$ ipython --no-banner

In [1]: import numpy as np

In [2]: import numpy.linalg as la

In [3]: np.set_printoptions(precision=1, suppress=True, linewidth=200)

In [4]: rnd = lambda a: np.round(a, 1) + 0

In [5]: A = np.array([[2, -2, -3], [-1, 1, 0]])

In [6]: A[:, 1] = -3 * A[:, 2]

In [7]: A
Out[7]: 
array([[ 2,  9, -3],
       [-1,  0,  0]])

In [8]: rng = np.random.default_rng(19)

In [9]: M2 = A + rng.integers(-2, 3, (2, 1)) @ rng.integers(-2, 3, (1, 3))

In [10]: M2
Out[10]: 
array([[ 2,  9, -3],
       [-1,  0,  0]])

In [11]: np.abs(M2 - A).sum(axis=1)
Out[11]: array([0, 0])

In [12]: la.matrix_rank(M2 - A, tol=1e-8)
Out[12]: np.int64(0)

In [13]: f, g = A[0], A[1]

In [14]: f @ f
Out[14]: np.int64(94)

In [15]: pr = (f @ g) / (f @ f) * f

In [16]: rnd(la.norm(f + g) ** 2 + la.norm(f - g) ** 2)
Out[16]: np.float64(190.0)

In [17]: W = np.array([[0, 1, 2, 1, 0, 0], [0, 2, 0, 1, 3, 1], [2, 1, 3, 0, 0, 2]])

In [18]: beta = np.array([1, -9, 4, -4, 6, -4])

In [19]: hid = np.maximum(A @ W + beta, 0)

In [20]: hid
Out[20]: 
array([[ 0,  8,  0,  7, 33,  0],
       [ 1,  0,  2,  0,  6,  0]])

In [21]: (hid > 0).astype(int)
Out[21]: 
array([[0, 1, 0, 1, 1, 0],
       [1, 0, 1, 0, 1, 0]])

In [22]: Z = np.array([[1, 0], [2, 2], [-2, -1], [0, 0], [1, 2], [-1, 2]])

In [23]: W @ Z
Out[23]: 
array([[-2,  0],
       [ 6, 12],
       [-4,  3]])

In [24]: hid @ Z
Out[24]: 
array([[49, 82],
       [ 3, 10]])

In [25]: mat = np.array([[1, 2, 0, 2, 0],
    ...:     [0, 0, 2, 0, 2],
    ...:     [0, 0, 1, 1, 1],
    ...:     [0, 0, 0, 0, 2],
    ...:     [0, 0, 0, 0, 2]])

In [26]: mat
Out[26]: 
array([[1, 2, 0, 2, 0],
       [0, 0, 2, 0, 2],
       [0, 0, 1, 1, 1],
       [0, 0, 0, 0, 2],
       [0, 0, 0, 0, 2]])

In [27]: M2 = mat[0, 0] * mat[1:] - np.outer(mat[1:, 0], mat[0])

In [28]: M2
Out[28]: 
array([[0, 0, 2, 0, 2],
       [0, 0, 1, 1, 1],
       [0, 0, 0, 0, 2],
       [0, 0, 0, 0, 2]])

In [29]: np.flatnonzero(~M2.round(6).any(axis=1))
Out[29]: array([], dtype=int64)

In [30]: la.matrix_rank(M2), la.matrix_rank(mat)
Out[30]: (np.int64(3), np.int64(4))

In [31]: left, sig, Vh = la.svd(mat)

In [32]: V = Vh[:(sig > 1e-8).sum()]

In [33]: x = mat[4] + 4 * mat[1] + rng.integers(2) * np.eye(5)[4]

In [34]: x
Out[34]: array([ 0.,  0.,  8.,  0., 10.])

In [35]: rnd(np.diag(V.T @ V))
Out[35]: array([0.2, 0.8, 1. , 1. , 1. ])

In [36]: rnd(la.norm(x - V.T @ V @ x))
Out[36]: np.float64(0.0)
